In [1]: import numpy as np

In [2]: import numpy.linalg as la

In [3]: np.set_printoptions(precision=3, suppress=True, linewidth=100)

In [4]: def tidy(a):
   ...:     return np.round(a, 3) + 0
   ...: 

In [5]: J = np.load("mat.npy")

In [6]: print(J)
[[  8.  10.  -4.]
 [ 10.  29. -10.]
 [ -4. -10.   8.]]

In [7]: P = np.triu(np.array([[1, 2, 2], [0, 1, 0], [2, 0, 0]]), 1) + np.eye(3)

In [8]: B = P @ J @ la.inv(P)

In [9]: print(tidy(la.det(B)))
592.0

In [10]: print(np.trace(B), np.trace(J))
45.0 45.0

In [11]: print(tidy(np.poly(B)))
[   1.  -45.  312. -592.]

In [12]: print(la.matrix_rank(B))
3

In [13]: u = np.array([2, 3])

In [14]: print(np.array([np.convolve(row, u, "same") for row in J]))
[[ 16.  44.  22.]
 [ 20.  88.  67.]
 [ -8. -32. -14.]]

In [15]: print(np.cross(J[0, :3], J[2, :3]))
[ 40. -48. -40.]

In [16]: print(np.convolve(J[0], u))
[ 16.  44.  22. -12.]

In [17]: print(np.correlate(J[0], J[2], "full"))
[  64.    0. -164.    0.   16.]

In [18]: print(np.polyval(u, J[0]))
[19. 23. -5.]

In [19]: evals, V = la.eig(J)

In [20]: print(tidy(np.prod(evals)))
592.0

In [21]: O, r_ = la.qr(J)

In [22]: print(tidy(abs(r_[0, 0])), tidy(la.norm(J[:, 0])))
13.416 13.416

In [23]: print(tidy(np.abs(np.diag(r_))))
[13.416 10.349  4.264]

In [24]: print(tidy(r_))
[[-13.416 -30.56   12.224]
 [  0.    -10.349   3.521]
 [  0.      0.      4.264]]

In [25]: evals, V = la.eigh(J)

In [26]: print((evals > 1e-8).sum(), (evals < -1e-8).sum())
3 0

In [27]: print(tidy(evals))
[ 4.  4. 37.]

In [28]: print(tidy(V @ np.diag(evals) @ V.T))
[[  8.  10.  -4.]
 [ 10.  29. -10.]
 [ -4. -10.   8.]]

In [29]: print(tidy(la.eigvalsh(J + -3 * np.eye(3))))
[ 1.  1. 34.]

In [30]: print(tidy(V.T @ V))
[[1. 0. 0.]
 [0. 1. 0.]
 [0. 0. 1.]]

In [31]: B = np.array([[-5, -4], [2, 4]])

In [32]: M = np.block([[np.zeros((2, 2)), B], [B.T, np.zeros((2, 2))]])

In [33]: print(M)
[[ 0.  0. -5. -4.]
 [ 0.  0.  2.  4.]
 [-5.  2.  0.  0.]
 [-4.  4.  0.  0.]]

In [34]: u = np.array([2, 2, 4, 4])

In [35]: B = M + np.outer(u, np.eye(4)[3])

In [36]: print(la.matrix_rank(B - M))
1

In [37]: print(la.matrix_rank(la.inv(B) - la.inv(M), tol=1e-8))
1

In [38]: print(B)
[[ 0.  0. -5. -2.]
 [ 0.  0.  2.  6.]
 [-5.  2.  0.  4.]
 [-4.  4.  0.  4.]]
